$ python3 -q
>>> import numpy as np
>>> np.set_printoptions(suppress=True, linewidth=160)
>>> rnd = lambda a: np.round(a, 2) + 0
>>> E = np.loadtxt("w.csv", delimiter=",")
>>> E
array([[ -0.9,  -0.1,  -0.2,  -1.1,  -0.9,   2.2,  -0.8],
       [  0.3,  -1. ,   0.3,  -1.7,   1. ,   1. ,   0.7],
       [  0.1,   0. ,   0.1,   1.3,  -0.1,   1.1,  -0.7],
       [ -0.3,   1. ,   0.5,   1.1,  -0.4,   0.9,   1.6],
       [ -1.8,   0.2,   0.3,  -0.8,  -1.2,   0.7,  -1.3],
       [  1.6,  -1.7,  -1.4,   0.3,  -2.1,   1.2,   0.9],
       [ -0.5,   0.7,   2.1,  -0.9,  -0.2,  -0.5,  -1.4],
       [  1.8,   0.4,   1. ,   0.7,   0.5,  -1.3,  -0.9],
       [ -1. ,  -0.2,  -1.7,  -0.7,   0.6,   0.5,   1.7],
       [ -0.6,  -1.2,  -0.2,  -0.3,   0. ,  -0.4,   0.6],
       [ -0.7,  -0.3,  -0.6,   0.5,  -0.7,   1.8,  -0.2],
       [  0.2,   2.2,   0.2,  -0.2,  -1.9,  -0.6,   1.8],
       [  0.7,   0.7,   0.3,  -0.6,  -0.5,  -0.5,   0.5],
       [  0.7,   0. ,  -2.1,  -0.1,   0.7,  -0.4,   0.3],
       [ -0.9,  -0.6,   1. ,  -0.3,  -1.1,   1. ,  -1.2],
       [-13. ,  -1. , -14. , -11. ,  12. ,  -6. ,  -3. ],
       [ -1.6,  -1. ,  -0.2,  -1.1,  -0.5,   0.8,   0.7],
       [  0.5,   2. ,  -0.5,  -0.1,   0.1,  -1.5,  -1.2],
       [  1.3,   0. ,   1.9,   1.1,  -1.9,  -1. ,  -0.2],
       [ -0.9,   0.4,   2.2,   1.1,   0.2,   0.9,  -0.4],
       [ -1.4,  -1.1,   2.2,   0.7,  -1.7,   0.7,  -0.1]])
>>> # row 15 is much longer than the rest
>>> Ac = E - E.mean(axis=0)
>>> vecs = np.linalg.svd(Ac)[2][:1]
>>> A2 = Ac - Ac @ vecs.T @ vecs
>>> np.linalg.norm(A2, axis=1).round(6).argmax()
np.int64(5)
>>> rnd(A2.std(axis=0))
array([0.94, 0.95, 0.9 , 0.61, 0.69, 1.03, 0.99])
>>> rnd(np.diag(vecs.T @ vecs))
array([0.23, 0.  , 0.3 , 0.18, 0.23, 0.05, 0.01])
>>> f, v = E[5], E[14]
>>> f @ f
np.float64(14.16)
>>> rnd(f @ v)
np.float64(0.52)
>>> p = (f @ v) / (f @ f) * f
>>> (v - p) @ f
np.float64(0.0)
>>> rnd(v - p)
array([-0.96, -0.54,  1.05, -0.31, -1.02,  0.96, -1.23])
>>> np.linalg.matrix_rank(np.outer(f, v))
np.int64(1)
>>> x0 = np.array([7, 1, -3, -4, -4, 1, 8])
>>> target = E @ x0
>>> c, lr = np.zeros(7), 1 / np.linalg.norm(E, 2) ** 2
>>> for i in range(8):
...     c -= lr * E.T @ (E @ c - target)
...     if i % 2 == 0: print(i, round(np.linalg.norm(E @ c - target), 2))
... 
0 58.83
2 53.81
4 49.3
6 45.24
>>> rnd(c)
array([ 3.06,  0.11, -0.2 ,  0.93, -1.87,  0.69,  2.51])
>>> M = np.loadtxt("dump.csv", delimiter=",")
>>> M
array([[ 5.3,  0. ,  3. ,  2. ,  4. , -2. ,  0. , -5. ,  0. ],
       [-5. ,  3.3, -4. ,  2. ,  5. ,  3. , -3. ,  0. ,  4. ],
       [-3. , -3. ,  4.3, -4. , -3. ,  5. ,  2. , -3. ,  0. ],
       [ 1. ,  3. ,  1. ,  3.3,  2. , -1. ,  0. ,  5. , -2. ],
       [ 1. , -5. , -5. , -1. , -1.7, -5. ,  3. , -2. ,  4. ],
       [ 1. , -2. ,  0. ,  2. ,  2. , -1.7,  0. ,  2. ,  1. ],
       [-1. ,  4. ,  2. , -5. , -5. ,  4. ,  0.3,  5. ,  5. ],
       [-4. , -3. , -4. , -2. , -1. ,  4. ,  4. ,  4.3,  3. ],
       [ 5. ,  0. ,  3. ,  2. ,  4. , -2. ,  0. , -5. ,  0.3]])
>>> [round(float(x), 2) for x in np.linalg.svd(M, compute_uv=False)[:3]]
[17.99, 12.69, 12.08]
>>> np.linalg.cond(M) > 100
np.True_
>>> G = M.T @ M
>>> rnd(np.diag(G))
array([107.09,  82.89,  98.49,  72.89, 102.89, 102.89,  38.09, 135.49,  71.09])
>>> rnd(np.linalg.eigvalsh(G)[::-1])
array([323.67, 160.92, 146.04,  88.39,  54.07,  31.16,   5.87,   1.69,   0.  ])
>>> rnd(np.linalg.svd(M, compute_uv=False) ** 2)
array([323.67, 160.92, 146.04,  88.39,  54.07,  31.16,   5.87,   1.69,   0.  ])
>>> (M @ M.T).shape
(9, 9)
>>> mat = np.cumsum(np.array([[-2, 1, 1, 2, -2, -2, -1],
...     [-1, 1, 2, 1, -1, 0, -2],
...     [1, 1, -2, 1, 0, -1, -2],
...     [-1, -3, -2, 3, 2, -1, -1],
...     [1, -2, 0, 3, 2, 0, 2],
...     [-2, 0, -1, -3, -1, 0, -3],
...     [2, 0, 2, 2, 0, 3, 3],
...     [2, -3, 2, 1, -3, -2, 1],
...     [2, 0, 2, -2, -1, -3, -1],
...     [-3, 3, 3, 0, 0, 2, -1],
...     [1, -3, 1, -2, -1, -1, 2],
...     [1, 2, -1, -3, 3, -3, 0],
...     [0, -1, -1, 1, -3, -2, 1],
...     [2, 3, 1, -2, -3, -2, -2],
...     [-2, 2, 2, -1, 3, 3, 1],
...     [0, -1, -2, 3, 1, 1, -1]]), axis=0)
>>> mat
array([[ -2,   1,   1,   2,  -2,  -2,  -1],
       [ -3,   2,   3,   3,  -3,  -2,  -3],
       [ -2,   3,   1,   4,  -3,  -3,  -5],
       [ -3,   0,  -1,   7,  -1,  -4,  -6],
       [ -2,  -2,  -1,  10,   1,  -4,  -4],
       [ -4,  -2,  -2,   7,   0,  -4,  -7],
       [ -2,  -2,   0,   9,   0,  -1,  -4],
       [  0,  -5,   2,  10,  -3,  -3,  -3],
       [  2,  -5,   4,   8,  -4,  -6,  -4],
       [ -1,  -2,   7,   8,  -4,  -4,  -5],
       [  0,  -5,   8,   6,  -5,  -5,  -3],
       [  1,  -3,   7,   3,  -2,  -8,  -3],
       [  1,  -4,   6,   4,  -5, -10,  -2],
       [  3,  -1,   7,   2,  -8, -12,  -4],
       [  1,   1,   9,   1,  -5,  -9,  -3],
       [  1,   0,   7,   4,  -4,  -8,  -4]])
>>> x0 = np.array([2, 2, 1, -2, 2, -1, -2])
>>> target = mat @ x0
>>> rnd(np.linalg.lstsq(mat, target)[0])
array([ 2.,  2.,  1., -2.,  2., -1., -2.])
>>> rng = np.random.default_rng(466)
>>> target = target + 0.05 * rng.normal(size=16)
>>> rnd(target)
array([ -4.95,  -3.03,   2.04,  -7.03, -14.98,  -9.91, -17.02, -25.03, -12.01,  -8.91, -12.95,   7.06,  -4.02,  10.98,  15.97,   9.02])
>>> c, *_ = np.linalg.lstsq(mat, target)
>>> rnd(np.linalg.norm(target - mat @ c))
np.float64(0.13)
>>> c.round()
array([ 2.,  2.,  1., -2.,  2., -1., -2.])
>>> rnd(c)
array([ 1.99,  1.99,  1.01, -2.01,  2.01, -1.  , -2.02])
>>> W = np.array([[5, 3, 3, 4, 2],
...     [2, 0, 0, 3, 0],
...     [3, 3, 2, 4, 0],
...     [0, 0, 3, 4, 2],
...     [1, 4, 3, 5, 2],
...     [0, 1, 3, 1, 4],
...     [3, 4, 2, 3, 0]])
>>> c = np.array([1, 2, 0, 1, 2])
>>> H = np.maximum(mat @ W + c, 0)
>>> H
array([[ 0,  0,  0,  0,  0],
       [ 0,  0,  0,  0,  0],
       [ 0,  0,  0,  0,  0],
       [ 0,  0,  0,  0,  0],
       [ 0,  0,  5, 12,  4],
       [ 0,  0,  0,  0,  0],
       [ 0,  0, 10, 10, 12],
       [ 0,  0, 10,  7,  4],
       [ 0,  0,  0,  4,  0],
       [ 0,  0,  1, 12,  0],
       [ 1,  0,  0,  3,  0],
       [10,  0,  0,  9,  0],
       [ 5,  0,  0,  0,  0],
       [15,  0,  0,  0,  0],
       [21,  0,  0,  5,  0],
       [11,  0,  0,  9,  0]])
>>> cent = np.array([[-1, 0], [3, -3], [-4, 5], [-4, 3], [-4, -5]])
>>> H @ cent
array([[   0,    0],
       [   0,    0],
       [   0,    0],
       [   0,    0],
       [ -84,   41],
       [   0,    0],
       [-128,   20],
       [ -84,   51],
       [ -16,   12],
       [ -52,   41],
       [ -13,    9],
       [ -46,   27],
       [  -5,    0],
       [ -15,    0],
       [ -41,   15],
       [ -47,   27]])
>>> Ac = (mat - mat.mean(axis=0)) / mat.std(axis=0)
>>> rnd(Ac.std(axis=0))
array([1., 1., 1., 1., 1., 1., 1.])
>>> c = np.linalg.lstsq(np.delete(Ac, 5, axis=1), Ac[:, 5])[0]
>>> rnd(1 - np.var(Ac[:, 5] - np.delete(Ac, 5, axis=1) @ c))
np.float64(0.84)
>>> np.abs(c).argmax()
np.int64(0)
>>> J = np.loadtxt("data.csv", delimiter=",")
>>> J
array([[6., 1., 1., 1., 1., 1., 1., 1., 1., 1., 1., 1., 1.],
       [1., 6., 1., 1., 1., 1., 1., 1., 1., 1., 1., 1., 1.],
       [1., 1., 6., 1., 1., 1., 1., 1., 1., 1., 1., 1., 1.],
       [1., 1., 1., 6., 1., 1., 1., 1., 1., 1., 1., 1., 1.],
       [1., 1., 1., 1., 6., 1., 1., 1., 1., 1., 1., 1., 1.],
       [1., 1., 1., 1., 1., 6., 1., 1., 1., 1., 1., 1., 1.],
       [1., 1., 1., 1., 1., 1., 6., 1., 1., 1., 1., 1., 1.],
       [1., 1., 1., 1., 1., 1., 1., 6., 1., 1., 1., 1., 1.],
       [1., 1., 1., 1., 1., 1., 1., 1., 6., 1., 1., 1., 1.],
       [1., 1., 1., 1., 1., 1., 1., 1., 1., 6., 1., 1., 1.],
       [1., 1., 1., 1., 1., 1., 1., 1., 1., 1., 6., 1., 1.],
       [1., 1., 1., 1., 1., 1., 1., 1., 1., 1., 1., 6., 1.],
       [1., 1., 1., 1., 1., 1., 1., 1., 1., 1., 1., 1., 6.]])
>>> ev, vecs = np.linalg.eigvalsh(J)
Traceback (most recent call last):
  File "<python-input-58>", line 1, in <module>
    ev, vecs = np.linalg.eigvalsh(J)
    ^^^^^^^^
ValueError: too many values to unpack (expected 2)
>>> ev, vecs = np.linalg.eigh(J)
>>> ev.sum(), np.trace(J)
(np.float64(78.0), np.float64(78.0))
>>> (ev > 1e-8).sum(), (ev < -1e-8).sum()
(np.int64(13), np.int64(0))
>>> rnd(np.linalg.eigvalsh(J + -2 * np.eye(13)))
array([ 3.,  3.,  3.,  3.,  3.,  3.,  3.,  3.,  3.,  3.,  3.,  3., 16.])
>>> rnd(np.linalg.eigvalsh(J @ J))
array([ 25.,  25.,  25.,  25.,  25.,  25.,  25.,  25.,  25.,  25.,  25.,  25., 324.])
>>> F = np.loadtxt("layer8.csv", delimiter=",")
>>> rnd(F)
array([[ 1.  ,  0.  ,  0.  ,  0.  ,  0.  ,  0.  ,  0.  ,  0.  ,  0.  ],
       [ 0.  ,  1.  ,  0.  ,  0.  ,  0.  ,  0.  ,  0.  ,  0.  ,  0.  ],
       [ 0.  ,  0.  ,  1.  ,  0.  ,  0.  ,  0.  ,  0.  ,  0.  ,  0.  ],
       [ 0.  ,  0.  ,  0.  ,  1.  ,  0.  ,  0.  ,  0.  ,  0.  ,  0.  ],
       [ 0.  ,  0.  ,  0.  ,  0.  ,  1.  ,  0.  ,  0.  ,  0.  ,  0.  ],
       [ 0.  ,  0.  ,  0.  ,  0.  ,  0.  ,  0.71,  0.  ,  0.  ,  0.71],
       [ 0.  ,  0.  ,  0.  ,  0.  ,  0.  ,  0.  ,  1.  ,  0.  ,  0.  ],
       [ 0.  ,  0.  ,  0.  ,  0.  ,  0.  ,  0.  ,  0.  ,  1.  ,  0.  ],
       [ 0.  ,  0.  ,  0.  ,  0.  ,  0.  , -0.71,  0.  ,  0.  ,  0.71]])
>>> x0 = np.array([-1, 3, 2, -2, -2, 3, -2, 3, 2])
>>> target = F @ x0
>>> rnd(target)
array([-1.  ,  3.  ,  2.  , -2.  , -2.  ,  3.54, -2.  ,  3.  , -0.71])
>>> rnd(np.linalg.solve(F, F[:, 7]))
array([0., 0., 0., 0., 0., 0., 0., 1., 0.])
>>> rnd(np.linalg.solve(F, target))
array([-1.,  3.,  2., -2., -2.,  3., -2.,  3.,  2.])
>>> rnd(np.linalg.solve(F, target + F[:, 2]))
array([-1.,  3.,  3., -2., -2.,  3., -2.,  3.,  2.])
>>> rnd(np.linalg.solve(F.T, F[3]))
array([0., 0., 0., 1., 0., 0., 0., 0., 0.])
>>> (F != 0).astype(int)
array([[1, 0, 0, 0, 0, 0, 0, 0, 0],
       [0, 1, 0, 0, 0, 0, 0, 0, 0],
       [0, 0, 1, 0, 0, 0, 0, 0, 0],
       [0, 0, 0, 1, 0, 0, 0, 0, 0],
       [0, 0, 0, 0, 1, 0, 0, 0, 0],
       [0, 0, 0, 0, 0, 1, 0, 0, 1],
       [0, 0, 0, 0, 0, 0, 1, 0, 0],
       [0, 0, 0, 0, 0, 0, 0, 1, 0],
       [0, 0, 0, 0, 0, 1, 0, 0, 1]])
>>> np.flatnonzero(np.linalg.matrix_power((F != 0) + (F.T != 0) + np.eye(9), 9)[1])
array([1])
>>> z = rng.permutation(9)
>>> z
array([0, 8, 5, 4, 3, 6, 7, 2, 1])
>>> A2 = F[z][:, z]
>>> rnd(A2)
array([[ 1.  ,  0.  ,  0.  ,  0.  ,  0.  ,  0.  ,  0.  ,  0.  ,  0.  ],
       [ 0.  ,  0.71, -0.71,  0.  ,  0.  ,  0.  ,  0.  ,  0.  ,  0.  ],
       [ 0.  ,  0.71,  0.71,  0.  ,  0.  ,  0.  ,  0.  ,  0.  ,  0.  ],
       [ 0.  ,  0.  ,  0.  ,  1.  ,  0.  ,  0.  ,  0.  ,  0.  ,  0.  ],
       [ 0.  ,  0.  ,  0.  ,  0.  ,  1.  ,  0.  ,  0.  ,  0.  ,  0.  ],
       [ 0.  ,  0.  ,  0.  ,  0.  ,  0.  ,  1.  ,  0.  ,  0.  ,  0.  ],
       [ 0.  ,  0.  ,  0.  ,  0.  ,  0.  ,  0.  ,  1.  ,  0.  ,  0.  ],
       [ 0.  ,  0.  ,  0.  ,  0.  ,  0.  ,  0.  ,  0.  ,  1.  ,  0.  ],
       [ 0.  ,  0.  ,  0.  ,  0.  ,  0.  ,  0.  ,  0.  ,  0.  ,  1.  ]])
>>> rnd(np.sort(np.abs(np.linalg.eigvals(A2))))
array([1., 1., 1., 1., 1., 1., 1., 1., 1.])
>>> np.allclose(A2, F)
False
>>> rnd(np.trace(A2))
np.float64(8.41)
>>> W0 = np.load("out14.npy")
>>> W0
array([[0, 0, 1, 0, 0, 1, 1],
       [0, 0, 1, 0, 0, 1, 0],
       [1, 1, 0, 1, 1, 1, 1],
       [0, 0, 1, 0, 1, 1, 0],
       [0, 0, 1, 1, 0, 0, 0],
       [1, 1, 1, 1, 0, 0, 0],
       [1, 0, 1, 0, 0, 0, 0]])
>>> # symmetric, so the eigenvalues are real
>>> th = np.radians(15)
>>> Rm = np.eye(7)
>>> Rm[0, 0] = Rm[1, 1] = np.cos(th)
>>> Rm[0, 1], Rm[1, 0] = -np.sin(th), np.sin(th)
>>> rnd(Rm)
array([[ 0.97, -0.26,  0.  ,  0.  ,  0.  ,  0.  ,  0.  ],
       [ 0.26,  0.97,  0.  ,  0.  ,  0.  ,  0.  ,  0.  ],
       [ 0.  ,  0.  ,  1.  ,  0.  ,  0.  ,  0.  ,  0.  ],
       [ 0.  ,  0.  ,  0.  ,  1.  ,  0.  ,  0.  ,  0.  ],
       [ 0.  ,  0.  ,  0.  ,  0.  ,  1.  ,  0.  ,  0.  ],
       [ 0.  ,  0.  ,  0.  ,  0.  ,  0.  ,  1.  ,  0.  ],
       [ 0.  ,  0.  ,  0.  ,  0.  ,  0.  ,  0.  ,  1.  ]])
>>> A2 = W0 @ Rm.T
>>> rnd(A2)
array([[0.  , 0.  , 1.  , 0.  , 0.  , 1.  , 1.  ],
       [0.  , 0.  , 1.  , 0.  , 0.  , 1.  , 0.  ],
       [0.71, 1.22, 0.  , 1.  , 1.  , 1.  , 1.  ],
       [0.  , 0.  , 1.  , 0.  , 1.  , 1.  , 0.  ],
       [0.  , 0.  , 1.  , 1.  , 0.  , 0.  , 0.  ],
       [0.71, 1.22, 1.  , 1.  , 0.  , 0.  , 0.  ],
       [0.97, 0.26, 1.  , 0.  , 0.  , 0.  , 0.  ]])
>>> np.allclose(np.linalg.norm(W0, axis=1), np.linalg.norm(A2, axis=1))
True
>>> rnd(np.abs(A2 - W0).max(axis=0))
array([0.29, 0.26, 0.  , 0.  , 0.  , 0.  , 0.  ])
>>> Uu, sv, vt = np.linalg.svd(W0, full_matrices=False)
>>> rnd(np.sqrt((sv ** 2).sum())), rnd(np.linalg.norm(W0))
(np.float64(4.69), np.float64(4.69))
>>> rnd(sv / sv[0])
array([1.  , 0.57, 0.51, 0.28, 0.28, 0.16, 0.08])
>>> rnd(np.abs(vt[0]))
array([0.36, 0.29, 0.56, 0.36, 0.26, 0.45, 0.26])
>>> rnd(Uu.T @ Uu)
array([[1., 0., 0., 0., 0., 0., 0.],
       [0., 1., 0., 0., 0., 0., 0.],
       [0., 0., 1., 0., 0., 0., 0.],
       [0., 0., 0., 1., 0., 0., 0.],
       [0., 0., 0., 0., 1., 0., 0.],
       [0., 0., 0., 0., 0., 1., 0.],
       [0., 0., 0., 0., 0., 0., 1.]])
>>> np.abs(Uu[:, 0]).round(6).argmax()
np.int64(2)
